In [1]: import numpy as np

In [2]: np.set_printoptions(precision=2, suppress=True, linewidth=120)

In [3]: rd = lambda a: np.round(a, 2) + 0

In [4]: E = np.load("case12.npy")

In [5]: print(E)
[[-17.06 -22.96   7.79]
 [-13.45 -18.97   6.94]
 [-13.25 -18.75   6.89]
 [ -6.72 -11.55   5.13]
 [ -4.7   -9.31   4.48]
 [  0.05  -3.62   2.41]
 [  0.74  -0.41   0.4 ]
 [  0.38  -0.17   0.17]
 [  0.27  -0.12   0.12]
 [ -0.21   0.08  -0.08]
 [ -0.27   0.1   -0.1 ]
 [ -2.26   0.65  -0.57]
 [ -7.05   2.13  -0.97]
 [ -7.24   2.2   -0.98]
 [ -7.38   2.26  -0.98]
 [ -7.63   2.36  -0.99]
 [-10.03   3.55  -0.99]
 [-11.13   4.2   -0.97]
 [-12.11   4.84  -0.94]
 [-12.88   5.4   -0.9 ]
 [-13.83   6.14  -0.85]
 [-15.39   7.51  -0.75]
 [-16.84   8.98  -0.63]
 [-20.57  13.73  -0.21]
 [-20.73  13.97  -0.18]]

In [6]: labels = E[:, 0] > np.median(E[:, 0])

In [7]: f = E[labels].mean(axis=0) - E[~labels].mean(axis=0)

In [8]: print((((E - E.mean(axis=0)) @ f > 0) == labels).mean())
0.96

In [9]: print(labels.astype(int))
[0 0 0 1 1 1 1 1 1 1 1 1 1 1 1 0 0 0 0 0 0 0 0 0 0]

In [10]: print(np.argsort(-np.abs(f).round(6), kind="stable"))
[0 1 2]

In [11]: print(((E - E.mean(axis=0)) @ f > 0).astype(int))
[0 0 0 1 1 1 1 1 1 1 1 1 1 1 1 1 0 0 0 0 0 0 0 0 0]

In [12]: left, s, vt = np.linalg.svd(E)

In [13]: print(rd(s))
[55.51 47.86  4.2 ]

In [14]: print(np.argmax(s[:-1] / (s[1:] + 1e-6)) + 1)
2

In [15]: Y = left[:, :2] @ np.diag(s[:2]) @ vt[:2]

In [16]: print(np.linalg.matrix_rank(E, rtol=0.05))
3

In [17]: f = np.array([2, 1, 0])

In [18]: X = f[np.abs(np.subtract.outer(np.arange(3), np.arange(3)))]

In [19]: print(X)
[[2 1 0]
 [1 2 1]
 [0 1 2]]

In [20]: vals, vecs = np.linalg.eigh(X)

In [21]: print(rd(np.linalg.eigvalsh(X @ X)))
[ 0.34  4.   11.66]

In [22]: print(vals.sum(), np.trace(X))
6.0 6

In [23]: print(rd(np.linalg.svd(X, compute_uv=False)))
[3.41 2.   0.59]

In [24]: print(rd(vecs.T @ X @ vecs))
[[0.59 0.   0.  ]
 [0.   2.   0.  ]
 [0.   0.   3.41]]

In [25]: print(np.unique(vals.round(6) + 0, return_counts=True)[1])
[1 1 1]

In [26]: print(rd(vecs.T @ vecs))
[[1. 0. 0.]
 [0. 1. 0.]
 [0. 0. 1.]]

In [27]: print(rd(vecs @ np.diag(vals) @ vecs.T))
[[2. 1. 0.]
 [1. 2. 1.]
 [0. 1. 2.]]

In [28]: Y = X / np.sqrt((X ** 2).mean(axis=1, keepdims=True))

In [29]: print(rd(X - X.mean(axis=1, keepdims=True)))
[[ 1.    0.   -1.  ]
 [-0.33  0.67 -0.33]
 [-1.    0.    1.  ]]

In [30]: print(np.linalg.matrix_rank(X - X.mean(axis=1, keepdims=True)))
2

In [31]: print(np.linalg.matrix_rank(Y) == np.linalg.matrix_rank(X))
True

In [32]: T = np.stack([E, -2 * E, E[::-1]])

In [33]: print(T.shape)
(3, 25, 3)

In [34]: print(rd(np.linalg.norm(T, axis=(1, 2))))
[ 73.41 146.82  73.41]

In [35]: print(np.linalg.matrix_rank(T.reshape(3, -1)))
2

In [36]: print(np.linalg.matrix_rank(T))
[3 3 3]

In [37]: print(rd(np.einsum("bij,cij->bc", T, T)))
[[  5389.13 -10778.26    243.22]
 [-10778.26  21556.51   -486.45]
 [   243.22   -486.45   5389.13]]

In [38]: rng = np.random.default_rng(28300)

In [39]: labels = rng.permutation(3)

In [40]: Y = X[:, labels] * rng.choice([-1, 1], 3)

In [41]: print(Y)
[[ 2  0 -1]
 [ 1  1 -2]
 [ 0  2 -1]]

In [42]: left, _, vt = np.linalg.svd(X.T @ Y)

In [43]: print(rd(np.linalg.lstsq(X, Y)[0]))
[[ 1.  0.  0.]
 [ 0.  0. -1.]
 [ 0.  1.  0.]]

In [44]: J = np.array([[0, -1, 1, 3], [-3, -3, -1, 1], [1, 2, 2, -2], [2, 2, 0, -2]]) * (rng.random((4, 4)) < 0.3)

In [45]: print(J)
[[ 0  0  0  0]
 [ 0 -3  0  1]
 [ 0  0  0 -2]
 [ 2  0  0  0]]

In [46]: print(rd(np.abs(np.linalg.eigvals(J)).max()))
3.0

In [47]: print(np.trace(J))
-3

In [48]: print(rd(np.sort(np.abs(np.linalg.eigvals(J)))))
[0. 0. 0. 3.]

In [49]: print(rd(np.linalg.det(J)))
0.0

In [50]: P = np.triu(np.array([[5, -9, -8, 8], [3, -6, -9, 0], [-5, -3, -4, 3], [-6, 0, -9, -8]]), 1) + np.eye(4)

In [51]: Y = P @ J @ np.linalg.inv(P)

In [52]: print(rd(np.linalg.det(Y)))
0.0

In [53]: print(np.linalg.matrix_rank(Y))
3

In [54]: print(rd(np.linalg.det(J.T)))
0.0

In [55]: print(np.kron(np.eye(2, dtype=int), J))
[[ 0  0  0  0  0  0  0  0]
 [ 0 -3  0  1  0  0  0  0]
 [ 0  0  0 -2  0  0  0  0]
 [ 2  0  0  0  0  0  0  0]
 [ 0  0  0  0  0  0  0  0]
 [ 0  0  0  0  0 -3  0  1]
 [ 0  0  0  0  0  0  0 -2]
 [ 0  0  0  0  2  0  0  0]]

In [56]: print(np.einsum("ii->", J))
-3

In [57]: print(rd(np.linalg.eigvals(J)))
[ 0. -3.  0.  0.]

In [58]: print(rd(np.linalg.det(2 * J)), rd(np.linalg.det(J)))
0.0 0.0

In [59]: print(rd(np.linalg.det(J[::-1])))
0.0

In [60]: left, s, vt = np.linalg.svd(J)

In [61]: vecs = vt[:(s > 1e-8).sum()]

In [62]: x0 = J[1] + 2 * J[2] + rng.integers(2) * np.eye(4)[0]

In [63]: print(x0)
[ 0. -3.  0. -3.]

In [64]: print(rd(np.linalg.norm(x0 - vecs.T @ vecs @ x0)))
0.0

In [65]: print(rd(np.diag(vecs.T @ vecs)))
[1. 1. 0. 1.]

In [66]: r = np.linalg.matrix_rank(J)

In [67]: print(r)
3

In [68]: N = np.linalg.svd(J)[2][r:].T

In [69]: print(np.allclose(J @ N, 0))
True

In [70]: f = np.array([2, -3, -1])

In [71]: v = np.array([-3, -2, -2, 3])

In [72]: M = np.outer(f, v)

In [73]: print(M)
[[-6 -4 -4  6]
 [ 9  6  6 -9]
 [ 3  2  2 -3]]

In [74]: left, s, vt = np.linalg.svd(M)

In [75]: vecs = vt[:(s > 1e-8).sum()]

In [76]: x0 = M[0] + 5 * M[1] + rng.integers(2) * np.eye(4)[2]

In [77]: print(x0)
[ 39.  26.  26. -39.]

In [78]: print(np.allclose(vecs.T @ vecs @ x0, x0))
True

In [79]: print(rd(vecs.T @ vecs))
[[ 0.35  0.23  0.23 -0.35]
 [ 0.23  0.15  0.15 -0.23]
 [ 0.23  0.15  0.15 -0.23]
 [-0.35 -0.23 -0.23  0.35]]

In [80]: print(np.linalg.matrix_rank(np.vstack([M, x0])))
1

In [81]: print(np.unique(M.round(6), axis=0).shape)
(3, 4)

In [82]: print(np.linalg.lstsq(M[:-1].T, M[-1])[2])
1

In [83]: m1 = np.load("data.npy")

In [84]: print(m1)
[[ 3.  4. -6.]
 [ 4.  3. -6.]
 [-6. -6.  8.]]

In [85]: vals, vecs = np.linalg.eigh(m1)

In [86]: x0 = np.array([0, -1, 3])

In [87]: print(rd(vecs * np.maximum(vals, 0) @ vecs.T))
[[ 3.76  3.76 -5.65]
 [ 3.76  3.76 -5.65]
 [-5.65 -5.65  8.47]]

In [88]: print(x0 @ m1 @ x0)
111.0

In [89]: print((np.sign(vecs[:, -1].round(6)) == np.sign(vecs[0, -1].round(6))).astype(int))
[1 1 0]

In [90]: print(np.abs(m1).sum(axis=1).max(), np.abs(vals).max())
20.0 16.0

In [91]: Y = m1[0, 0] * m1[1:] - np.outer(m1[1:, 0], m1[0])

In [92]: print(Y)
[[  0.  -7.   6.]
 [  0.   6. -12.]]

In [93]: print(np.linalg.matrix_rank(Y), np.linalg.matrix_rank(m1))
2 3

In [94]: print(np.flatnonzero(~Y.round(6).any(axis=1)))
[]

In [95]: vals, vecs = np.linalg.eig(m1)

In [96]: print(rd(np.sort(np.linalg.eigvals(m1.T))))
[-1. -1. 16.]

In [97]: print(rd(m1 @ vecs[:, 0] - vals[0] * vecs[:, 0]))
[0. 0. 0.]

In [98]: print(rd(np.sort(np.linalg.eigvals(np.linalg.inv(m1)))))
[-1.   -1.    0.06]

In [99]: q, vecs = np.linalg.qr(m1[:, :2])[0], np.linalg.qr(m1[:, 2:])[0]

In [100]: s = np.linalg.svd(q.T @ vecs, compute_uv=False)

In [101]: print(rd(np.degrees(np.arccos(s.clip(0, 1)))))
[7.16]

In [102]: left, s, vt = np.linalg.svd(m1)

In [103]: print(np.argmax(s[:-1] / (s[1:] + 1e-6)) + 1)
1

In [104]: Y = left[:, :1] @ np.diag(s[:1]) @ vt[:1]

In [105]: print(rd(np.linalg.norm(m1 - Y) / np.linalg.norm(m1)))
0.09

In [106]: print(np.linalg.matrix_rank(Y))
1

In [107]: print(np.linalg.matrix_rank(m1, rtol=0.05))
3

In [108]: arr = np.loadtxt("test18.csv", delimiter=",")

In [109]: print(rd(arr))
[[ 0.77  0.61  0.19  0.05]
 [-0.28  0.15  0.78 -0.54]
 [ 0.14 -0.42  0.6   0.67]
 [ 0.56 -0.65 -0.02 -0.51]]

In [110]: q, vecs = np.linalg.qr(arr[:, :2])[0], np.linalg.qr(arr[:, 2:])[0]

In [111]: s = np.linalg.svd(q.T @ vecs, compute_uv=False)

In [112]: print(rd(s))
[0. 0.]

In [113]: print(rd(np.linalg.norm(q @ q.T - vecs @ vecs.T, 2)))
1.0

In [114]: print(rd(np.linalg.norm(arr[1], 1)), rd(np.linalg.norm(arr[1], np.inf)))
1.75 0.78

In [115]: print(rd(np.linalg.norm(arr, 2)))
1.0

In [116]: print(rd(arr[1] @ arr[3]))
0.0

In [117]: print(rd(np.linalg.norm(arr, axis=1)))
[1. 1. 1. 1.]

In [118]: print(rd(np.linalg.norm(arr[1] - arr[3])))
1.41

In [119]: print(rd(np.linalg.norm(arr, axis=0)))
[1. 1. 1. 1.]

In [120]: print(np.linalg.norm(arr, axis=1).argmax())
1

In [121]: print(rd(np.linalg.norm(arr, 1)), rd(np.linalg.norm(arr, np.inf)))
1.84 1.83

In [122]: print(rd(np.linalg.norm(arr, "nuc")))
4.0

In [123]: feats = np.array([[4, 1, -3, 2], [1, 0, -2, 1], [-3, -2, 4, -4], [2, 1, -4, 4]])

In [124]: P = np.triu(np.array([[1, -1, 1, -2], [-1, 1, -2, -1], [1, -1, -2, 1], [-1, -1, 1, 1]]), 1) + np.eye(4)

In [125]: Y = P @ feats @ np.linalg.inv(P)

In [126]: print(np.linalg.matrix_rank(Y))
4

In [127]: print(rd(np.poly(Y)))
[  1. -12.  13.  20.  -7.]

In [128]: print(rd(np.linalg.det(Y)))
-7.0

In [129]: print(np.trace(Y), np.trace(feats))
12.0 12

In [130]: data = np.abs(np.array([[1, 0, 0, 0], [0, 0, 0, 2], [0, 1, 0, 2], [0, 0, 1, 2]])) + np.eye(4)

In [131]: data = data / data.sum(axis=1, keepdims=True)

In [132]: print(rd(data))
[[1.   0.   0.   0.  ]
 [0.   0.33 0.   0.67]
 [0.   0.25 0.25 0.5 ]
 [0.   0.   0.25 0.75]]

In [133]: labels = rng.permutation(4)

In [134]: Y = data[:, labels] * rng.choice([-1, 1], 4)

In [135]: print(rd(Y))
[[-1.    0.    0.    0.  ]
 [ 0.    0.   -0.33  0.67]
 [ 0.   -0.25 -0.25  0.5 ]
 [ 0.   -0.25  0.    0.75]]

In [136]: left, _, vt = np.linalg.svd(data.T @ Y)

In [137]: print(rd(np.linalg.lstsq(data, Y)[0]))
[[-1.  0.  0.  0.]
 [ 0.  0. -1.  0.]
 [ 0. -1.  0.  0.]
 [ 0.  0.  0.  1.]]

In [138]: print(rd(left @ vt))
[[-1.  0.  0.  0.]
 [ 0.  0. -1.  0.]
 [ 0. -1.  0.  0.]
 [ 0.  0.  0.  1.]]

In [139]: print(labels)
[0 2 1 3]
